In [1]: import numpy as np

In [2]: np.set_printoptions(precision=1, suppress=True, linewidth=120, sign=" ")

In [3]: F = 0.5 ** np.abs(np.subtract.outer(np.arange(3), np.arange(3)))

In [4]: print(F)
[[ 1.   0.5  0.2]
 [ 0.5  1.   0.5]
 [ 0.2  0.5  1. ]]

In [5]: x0 = np.array([-1, 2, -2])

In [6]: y = F @ x0

In [7]: print(y)
[-0.5  0.5 -1.2]

In [8]: print(np.linalg.solve(F, y))
[-1.  2. -2.]

In [9]: print(np.linalg.solve(F, -2 * y))
[ 2. -4.  4.]

In [10]: print(np.linalg.solve(F.T, F[0]))
[ 1.  0.  0.]

In [11]: arr = np.load("test6.npy")

In [12]: print(arr.round(1) + 0)
[[-1.  -0.2 -0.1  0. ]
 [ 0.1 -0.3 -0.4  0.9]
 [-0.1  0.9 -0.3  0.2]
 [-0.1  0.2  0.8  0.5]]

In [13]: # keeps lengths

In [14]: out = np.linalg.inv(arr)

In [15]: print(round(np.linalg.slogdet(arr)[0], 1))
-1.0

In [16]: print(out.round(1) + 0)
[[-1.   0.1 -0.1 -0.1]
 [-0.2 -0.3  0.9  0.2]
 [-0.1 -0.4 -0.3  0.8]
 [ 0.   0.9  0.2  0.5]]

In [17]: print(np.round(np.linalg.cond(arr), 1))
1.0

In [18]: rng = np.random.default_rng(9)

In [19]: idx = rng.permutation(4)

In [20]: out = arr[:, idx] * rng.choice([-1, 1], 4)

In [21]: print(out.round(1) + 0)
[[ 0.   1.  -0.1 -0.2]
 [-0.9 -0.1 -0.4 -0.3]
 [-0.2  0.1 -0.3  0.9]
 [-0.5  0.1  0.8  0.2]]

In [22]: Uu, _, VT = np.linalg.svd(arr.T @ out)

In [23]: print(np.round(Uu @ VT, 1) + 0)
[[ 0. -1.  0.  0.]
 [ 0.  0.  0.  1.]
 [ 0.  0.  1.  0.]
 [-1.  0.  0.  0.]]

In [24]: print(np.round(np.linalg.lstsq(arr, out)[0], 1) + 0)
[[ 0. -1.  0.  0.]
 [ 0.  0.  0.  1.]
 [ 0.  0.  1.  0.]
 [-1.  0.  0.  0.]]

In [25]: print(idx)
[ 3  0  2  1]
